% ipython --no-banner

In [1]: import numpy as np

In [2]: np.set_printoptions(precision=1, suppress=True, linewidth=140, sign=" ")

In [3]: M = np.loadtxt("arr.csv", delimiter=",")

In [4]: print(M)
[[-38.   -1.2  -1.2   1.7  -0.6   1.2  -0.6  -0.9   0.3  -2.1   0.6  -1.8   0.1]
 [ 40.   -0.5   0.6  -0.3   0.4   0.1   0.3   1.7  -1.5   2.1  -1.7  -0.3   0.4]
 [-14.    0.    1.   -0.7   0.2   1.1  -0.8  -0.7   1.6  -1.8  -0.5   0.5   0. ]
 [ 24.    1.6  -0.3  -0.5   0.8  -1.7   1.4   0.9  -1.5   0.5   1.    1.8   0.3]
 [  2.    0.    0.   -0.8  -0.3   0.7   0.1  -0.2  -0.8   0.1  -0.5   0.7  -0.4]
 [ -8.   -0.4  -1.4   0.4   0.9  -1.1  -0.1  -0.1   0.5  -0.6  -1.3   0.5  -0.2]
 [-22.    0.4  -0.7   0.8   1.4   0.5   1.2  -0.3   0.9  -0.3  -1.2   0.1   1.2]
 [ 46.    0.   -1.7   1.4   0.3  -1.3   1.6   1.4  -0.9  -0.8   2.1   0.    0.1]
 [ 32.    0.1   0.6   2.1   1.   -0.8  -0.9   0.1  -1.7  -1.    0.1   0.9  -0.6]
 [  4.    0.    1.1  -1.2   0.7   0.4   0.8   0.3  -0.2   0.    1.    2.    0.7]
 [  8.    0.3   1.7  -0.4   0.4  -2.    1.9  -0.9  -0.1  -1.4   0.1   0.3  -0.5]]

In [5]: # column 0 dominates

In [6]: left, sigma, Vh = np.linalg.svd(M)

In [7]: np.argmax(sigma[:-1] / (sigma[1:] + 1e-6)) + 1
Out[7]: np.int64(1)

In [8]: A2 = left[:, :1] @ np.diag(sigma[:1]) @ Vh[:1]

In [9]: np.linalg.matrix_rank(A2)
Out[9]: np.int64(1)

In [10]: A2 = np.array([[-1, -1, -1],
    ...:     [-3, 3, 1],
    ...:     [-3, 0, -2],
    ...:     [0, 3, 3],
    ...:     [-2, 3, -2],
    ...:     [2, 1, -2],
    ...:     [-2, 2, 2],
    ...:     [3, -1, 2],
    ...:     [0, 1, -1],
    ...:     [2, -1, -1],
    ...:     [2, 2, 1],
    ...:     [1, -2, 0],
    ...:     [-2, -1, -2]])

In [11]: np.einsum("ij->j", M)
Out[11]: array([74. ,  0.3, -0.3,  2.5,  5.2, -2.9,  4.9,  1.3, -3.4, -5.3, -0.3,  4.7,  1.1])

In [12]: A2 @ M
Traceback (most recent call last):
  Cell In[12], line 1
    A2 @ M
ValueError: matmul: Input operand 1 has a mismatch in its core dimension 0, with gufunc signature (n?,k),(k,m?)->(n?,m?) (size 11 is different from 3)


In [13]: print(np.vstack([M, A2.T]).shape)
(14, 13)
